$ python -q
>>> import numpy as np
>>> from numpy import linalg as LA
>>> np.set_printoptions(precision=4, suppress=True, linewidth=120, legacy="1.25")
>>> A = np.loadtxt("dump.csv", delimiter=",")
>>> A
array([[3., 2., 3.],
       [2., 2., 2.],
       [2., 3., 1.],
       [3., 2., 3.]])
>>> vec = np.array([8, 8, 3])
>>> h = np.maximum(A @ vec, 0)
>>> np.maximum(A @ vec, 0) - np.maximum(-A @ vec, 0)
array([49., 38., 43., 49.])
>>> print(A * (h > 1e-9)[:, None])
[[3. 2. 3.]
 [2. 2. 2.]
 [2. 3. 1.]
 [3. 2. 3.]]
>>> np.tanh(A @ vec)
array([1., 1., 1., 1.])
>>> A2 = A / LA.norm(A, axis=1)
Traceback (most recent call last):
  File "<python-input-10>", line 1, in <module>
    A2 = A / LA.norm(A, axis=1)
         ~~^~~~~~~~~~~~~~~~~~~~
ValueError: operands could not be broadcast together with shapes (4,3) (4,) 
>>> A2 = A / LA.norm(A, axis=1, keepdims=True)
>>> gram = A2 @ A2.T
>>> gram[3]
array([1.    , 0.9847, 0.8547, 1.    ])
>>> (np.abs(gram) > 0.9).astype(int)
array([[1, 1, 0, 1],
       [1, 1, 1, 1],
       [0, 1, 1, 0],
       [1, 1, 0, 1]])
>>> np.degrees(np.arccos(np.clip(gram[3, 0], -1, 1)))
0.0
>>> (gram - 2 * np.eye(4)).round(6).argmax(axis=1)
array([3, 0, 1, 0])
>>> W1 = np.array([[1, 0], [-2, -1], [2, -3]])
>>> c = np.array([2, 0])
>>> H = np.maximum(A @ W1 + c, 0)
>>> (H > 0).mean(axis=0)
array([0.75, 0.  ])
>>> H
array([[7., 0.],
       [4., 0.],
       [0., 0.],
       [7., 0.]])
>>> cent = np.array([[2, 1, 2], [2, 1, 0]])
>>> print(H @ cent)
[[14.  7. 14.]
 [ 8.  4.  8.]
 [ 0.  0.  0.]
 [14.  7. 14.]]
>>> left, s, VT = LA.svd(H)
>>> print(np.argmax(s[:-1] / (s[1:] + 1e-6)) + 1)
1
>>> A2 = left[:, :1] @ np.diag(s[:1]) @ VT[:1]
>>> round(float(LA.norm(H - A2) / LA.norm(H)), 4)
0.0
>>> vec = np.array([1, 3, 3])
>>> y = A @ vec
>>> c, lr = np.zeros(3), 1 / LA.norm(A, 2) ** 2
>>> for i in range(12):
...     c -= lr * A.T @ (A @ c - y)
...     if i % 2 == 0: print(i, round(LA.norm(A @ c - y), 4))
... 
0 0.7648
2 0.7124
4 0.6657
6 0.6242
8 0.5875
10 0.5551
>>> np.round(LA.cond(A), 4)
41.2341
>>> arr = np.load("arr.npy")
>>> arr
array([[0, 1, 1, 0],
       [2, 0, 1, 1],
       [2, 1, 1, 0],
       [0, 1, 1, 0]])
>>> # rows 0 and 3 are equal
>>> left, s, VT = LA.svd(arr)
>>> V = VT[:(s > 1e-8).sum()]
>>> rng = np.random.default_rng(5865)
>>> vec = arr[3] + 2 * arr[2] + rng.integers(2) * np.eye(4)[1]
>>> vec
array([4., 3., 3., 0.])
>>> np.allclose(V.T @ V @ vec, vec)
True
>>> print(round(float(LA.norm(vec - V.T @ V @ vec)), 4))
0.0
>>> np.round(V.T @ V, 4) + 0
array([[ 1.    ,  0.    ,  0.    ,  0.    ],
       [ 0.    ,  0.6667,  0.3333, -0.3333],
       [ 0.    ,  0.3333,  0.6667,  0.3333],
       [ 0.    , -0.3333,  0.3333,  0.6667]])
>>> r = LA.matrix_rank(arr)
>>> r
3
>>> ns = LA.svd(arr)[2][r:].T
>>> np.allclose(arr @ ns, 0)
True
>>> ns @ ns.T
array([[ 0.    ,  0.    ,  0.    ,  0.    ],
       [ 0.    ,  0.3333, -0.3333,  0.3333],
       [ 0.    , -0.3333,  0.3333, -0.3333],
       [ 0.    ,  0.3333, -0.3333,  0.3333]])
>>> print(LA.matrix_rank(arr.T @ arr), LA.matrix_rank(arr @ arr.T))
3 3
>>> ns[:, 0] / ns[np.abs(ns[:, 0]).round(6).argmax(), 0]
array([ 0.,  1., -1.,  1.])
>>> print(np.trace(arr))
1
>>> (arr + arr.T) / 2
array([[0. , 1.5, 1.5, 0. ],
       [1.5, 0. , 1. , 1. ],
       [1.5, 1. , 1. , 0.5],
       [0. , 1. , 0.5, 0. ]])
>>> assert arr == arr.T
Traceback (most recent call last):
  File "<python-input-53>", line 1, in <module>
    assert arr == arr.T
           ^^^^^^^^^^^^
ValueError: The truth value of an array with more than one element is ambiguous. Use a.any() or a.all()
>>> np.round(np.abs(LA.eigvals(arr)).max(), 4)
3.1249
>>> round(float(LA.det(arr)), 4)
0.0
>>> (arr - arr.T) / 2
array([[ 0. , -0.5, -0.5,  0. ],
       [ 0.5,  0. ,  0. ,  0. ],
       [ 0.5,  0. ,  0. , -0.5],
       [ 0. ,  0. ,  0.5,  0. ]])
>>> np.round(np.sort(np.abs(LA.eigvals(arr))), 4) + 0
array([0.    , 0.3633, 1.7616, 3.1249])
>>> m1 = np.load("mat.npy")
>>> m1
array([[-3, -3, -1],
       [ 0,  0,  0],
       [ 0,  0,  0],
       [-1, -6, -2],
       [ 2, -3, -1],
       [ 0,  3,  1],
       [ 0,  0,  0],
       [ 0,  0,  0],
       [-3, -3, -1],
       [ 0,  0,  0],
       [-3, -3, -1],
       [ 0,  3,  1],
       [ 0,  0,  0],
       [ 0,  3,  1],
       [ 0,  3,  1],
       [-3, -3, -1],
       [-3, -3, -1],
       [-1, -3, -1],
       [ 2, -3, -1],
       [ 0,  0,  0],
       [ 0,  0,  0],
       [ 0,  0,  0],
       [ 0,  0,  0],
       [ 0,  3,  1],
       [ 0,  3,  1],
       [ 0,  3,  1]])
>>> # row 2 repeats row 1
>>> A2 = np.array([[2, 1, 2], [0, 0, 1], [3, 2, 0]])
>>> LA.matrix_rank(np.vstack([m1, A2.T]))
3
>>> np.vstack([m1, A2.T]).shape
(29, 3)
>>> A2.T @ m1.T
array([[-9,  0,  0, -8,  1,  3,  0,  0, -9,  0, -9,  3,  0,  3,  3, -9, -9, -5,  1,  0,  0,  0,  0,  3,  3,  3],
       [-5,  0,  0, -5,  0,  2,  0,  0, -5,  0, -5,  2,  0,  2,  2, -5, -5, -3,  0,  0,  0,  0,  0,  2,  2,  2],
       [-9,  0,  0, -8,  1,  3,  0,  0, -9,  0, -9,  3,  0,  3,  3, -9, -9, -5,  1,  0,  0,  0,  0,  3,  3,  3]])
>>> print(m1 @ A2)
[[-9 -5 -9]
 [ 0  0  0]
 [ 0  0  0]
 [-8 -5 -8]
 [ 1  0  1]
 [ 3  2  3]
 [ 0  0  0]
 [ 0  0  0]
 [-9 -5 -9]
 [ 0  0  0]
 [-9 -5 -9]
 [ 3  2  3]
 [ 0  0  0]
 [ 3  2  3]
 [ 3  2  3]
 [-9 -5 -9]
 [-9 -5 -9]
 [-5 -3 -5]
 [ 1  0  1]
 [ 0  0  0]
 [ 0  0  0]
 [ 0  0  0]
 [ 0  0  0]
 [ 3  2  3]
 [ 3  2  3]
 [ 3  2  3]]
>>> np.einsum("ij,ij->i", m1, m1)
array([19,  0,  0, 41, 14, 10,  0,  0, 19,  0, 19, 10,  0, 10, 10, 19, 19, 11, 14,  0,  0,  0,  0, 10, 10, 10])
>>> A2 @ m1
Traceback (most recent call last):
  File "<python-input-67>", line 1, in <module>
    A2 @ m1
    ~~~^~~~
ValueError: matmul: Input operand 1 has a mismatch in its core dimension 0, with gufunc signature (n?,k),(k,m?)->(n?,m?) (size 26 is different from 3)
>>> np.round(LA.norm(m1, 2) / LA.norm(m1), 4)
0.9108
>>> print([round(float(x), 4) for x in LA.svd(m1, compute_uv=False)[:3]])
[14.2556, 6.4635, 0.0]
>>> J = np.load("test11.npy")
>>> J
array([[4, 0, 5],
       [2, 0, 4],
       [6, 0, 6],
       [6, 0, 5],
       [6, 0, 6],
       [2, 0, 2],
       [6, 0, 5],
       [0, 0, 1],
       [0, 0, 3],
       [2, 0, 4],
       [4, 0, 5],
       [2, 0, 1],
       [0, 0, 1],
       [6, 0, 5],
       [2, 0, 1],
       [2, 0, 3],
       [4, 0, 5],
       [0, 0, 3],
       [6, 0, 5]])
>>> print(np.argsort(-LA.norm(J, axis=0).round(6), kind="stable")[:3])
[2 0 1]
>>> [round(float(x), 4) for x in LA.svd(J, compute_uv=False)[:3]]
[24.1516, 4.3244, 0.0]
>>> LA.matrix_rank(J, rtol=0.1)
2
>>> LA.cond(J) > 100
True
>>> s = 3 * 0.5 ** np.arange(3)
>>> K = rng.normal(size=(27, 3)) * rng.permutation(s)
>>> K
array([[ 0.6634, -2.274 ,  3.1763],
       [ 0.9256,  0.73  , -2.6079],
       [-0.6068, -0.4991, -2.5175],
       [ 0.7304, -0.36  ,  1.513 ],
       [-0.2168, -4.6608,  0.3346],
       [-0.5489, -0.4105,  2.4641],
       [ 0.9894,  0.3966,  1.22  ],
       [ 1.0458, -2.418 , -0.6063],
       [ 0.5226,  1.4126,  0.0904],
       [-0.3065,  3.7048,  0.4078],
       [ 0.4907, -0.9256,  1.1421],
       [ 0.8107, -0.7753, -0.6436],
       [-0.0234,  3.7607, -1.0317],
       [ 0.7142, -3.768 ,  1.2551],
       [-0.1161,  0.0609,  1.8108],
       [-1.7008,  1.0131, -0.6221],
       [-0.3551,  5.4113, -0.0777],
       [-0.9568, -3.8281,  1.5967],
       [-1.0948,  1.0681,  0.6335],
       [-0.0143, -4.2711,  1.2526],
       [-0.0722, -0.0972,  1.6237],
       [ 0.0106, -3.6247, -0.311 ],
       [-0.7596,  3.6626,  1.7721],
       [-0.8907, -1.8223,  3.7193],
       [-0.3393,  0.6545, -1.0085],
       [ 0.4218,  4.0275,  1.9135],
       [ 1.0756,  2.0527,  1.2375]])
>>> vec = np.array([1, 3, 2])
>>> h = np.maximum(K @ vec, 0)
>>> K * (h > 1e-9)[:, None]
array([[ 0.6634, -2.274 ,  3.1763],
       [ 0.    ,  0.    , -0.    ],
       [-0.    , -0.    , -0.    ],
       [ 0.7304, -0.36  ,  1.513 ],
       [-0.    , -0.    ,  0.    ],
       [-0.5489, -0.4105,  2.4641],
       [ 0.9894,  0.3966,  1.22  ],
       [ 0.    , -0.    , -0.    ],
       [ 0.5226,  1.4126,  0.0904],
       [-0.3065,  3.7048,  0.4078],
       [ 0.    , -0.    ,  0.    ],
       [ 0.    , -0.    , -0.    ],
       [-0.0234,  3.7607, -1.0317],
       [ 0.    , -0.    ,  0.    ],
       [-0.1161,  0.0609,  1.8108],
       [-1.7008,  1.0131, -0.6221],
       [-0.3551,  5.4113, -0.0777],
       [-0.    , -0.    ,  0.    ],
       [-1.0948,  1.0681,  0.6335],
       [-0.    , -0.    ,  0.    ],
       [-0.0722, -0.0972,  1.6237],
       [ 0.    , -0.    , -0.    ],
       [-0.7596,  3.6626,  1.7721],
       [-0.8907, -1.8223,  3.7193],
       [-0.    ,  0.    , -0.    ],
       [ 0.4218,  4.0275,  1.9135],
       [ 1.0756,  2.0527,  1.2375]])
>>> cen = K - K.mean(axis=1)
Traceback (most recent call last):
  File "<python-input-82>", line 1, in <module>
    cen = K - K.mean(axis=1)
          ~~^~~~~~~~~~~~~~~~
ValueError: operands could not be broadcast together with shapes (27,3) (27,) 
>>> cen = K - K.mean(axis=0)
>>> left, s, VT = LA.svd(cen, full_matrices=False)
>>> s ** 2 / (s ** 2).sum()
array([0.7301, 0.2174, 0.0526])
>>> np.abs(VT[0]).argmax()
1
>>> s
array([14.0238,  7.6524,  3.7629])
>>> np.searchsorted(np.cumsum(s ** 2) / (s ** 2).sum(), 0.9) + 1
2
>>> M = np.loadtxt("w.csv", delimiter=",")
>>> M
array([[0., 0., 3., 5.],
       [0., 0., 0., 3.],
       [3., 0., 0., 0.],
       [5., 3., 0., 0.]])
>>> # symmetric
>>> labels = rng.permutation(4)
>>> labels
array([0, 2, 1, 3])
>>> A2 = M[labels][:, labels]
>>> np.trace(A2)
0.0
>>> round(LA.det(A2), 4), round(LA.det(M[labels]), 4)
(81.0, -81.0)
>>> [round(float(LA.det(M[:i, :i])), 2) + 0 for i in range(1, 5)]
[0.0, 0.0, 0.0, 81.0]
>>> round(LA.eigvalsh(M).min(), 4)
-6.4051
>>> print(np.all(LA.eigvalsh(M) > 0))
False
>>> Q, Rm = LA.qr(M)
>>> Q.round(4) + 0
array([[ 0.    ,  0.    ,  1.    ,  0.    ],
       [ 0.    ,  0.    ,  0.    , -1.    ],
       [-0.5145,  0.8575,  0.    ,  0.    ],
       [-0.8575, -0.5145,  0.    ,  0.    ]])
>>> np.round(Q @ Rm, 4) + 0
array([[0., 0., 3., 5.],
       [0., 0., 0., 3.],
       [3., 0., 0., 0.],
       [5., 3., 0., 0.]])
>>> round(abs(Rm[0, 0]), 4), round(LA.norm(M[:, 0]), 4)
(5.831, 5.831)
>>> Rm.round(4) + 0
array([[-5.831 , -2.5725,  0.    ,  0.    ],
       [ 0.    , -1.5435,  0.    ,  0.    ],
       [ 0.    ,  0.    ,  3.    ,  5.    ],
       [ 0.    ,  0.    ,  0.    , -3.    ]])
>>> mat = np.load("m.npy")
>>> mat
array([[1, 3],
       [3, 9]])
>>> # rows and columns are dependent
>>> vals, V = LA.eigh(mat)
>>> V @ np.diag(vals) @ V.T
array([[1., 3.],
       [3., 9.]])
>>> np.round(LA.svd(mat, compute_uv=False), 4) + 0
array([10.,  0.])
>>> print(np.unique(vals.round(6) + 0, return_counts=True)[1])
[1 1]
>>> (vals > 1e-8).sum(), (vals < -1e-8).sum()
(1, 0)
>>> np.round(V.T @ V, 4) + 0
array([[1., 0.],
       [0., 1.]])
>>> LA.eigvalsh(mat + -1 * np.eye(2))
array([-1.,  9.])
>>> F = np.load("a.npy")
>>> F
array([[1, 2, 1],
       [2, 4, 2],
       [1, 2, 1]])
>>> # columns 0 and 2 are equal
>>> print(np.unique(F.round(6), axis=0).shape)
(2, 3)
>>> try:
...     LA.inv(F)
... except LA.LinAlgError as e:
...     print(e)
... 
Singular matrix
>>> LA.lstsq(F[:-1].T, F[-1])[2]
1
>>> print(F @ LA.pinv(F) @ F)
[[1. 2. 1.]
 [2. 4. 2.]
 [1. 2. 1.]]
>>> print(np.allclose(F[:-1].T @ LA.lstsq(F[:-1].T, F[-1])[0], F[-1]))
True
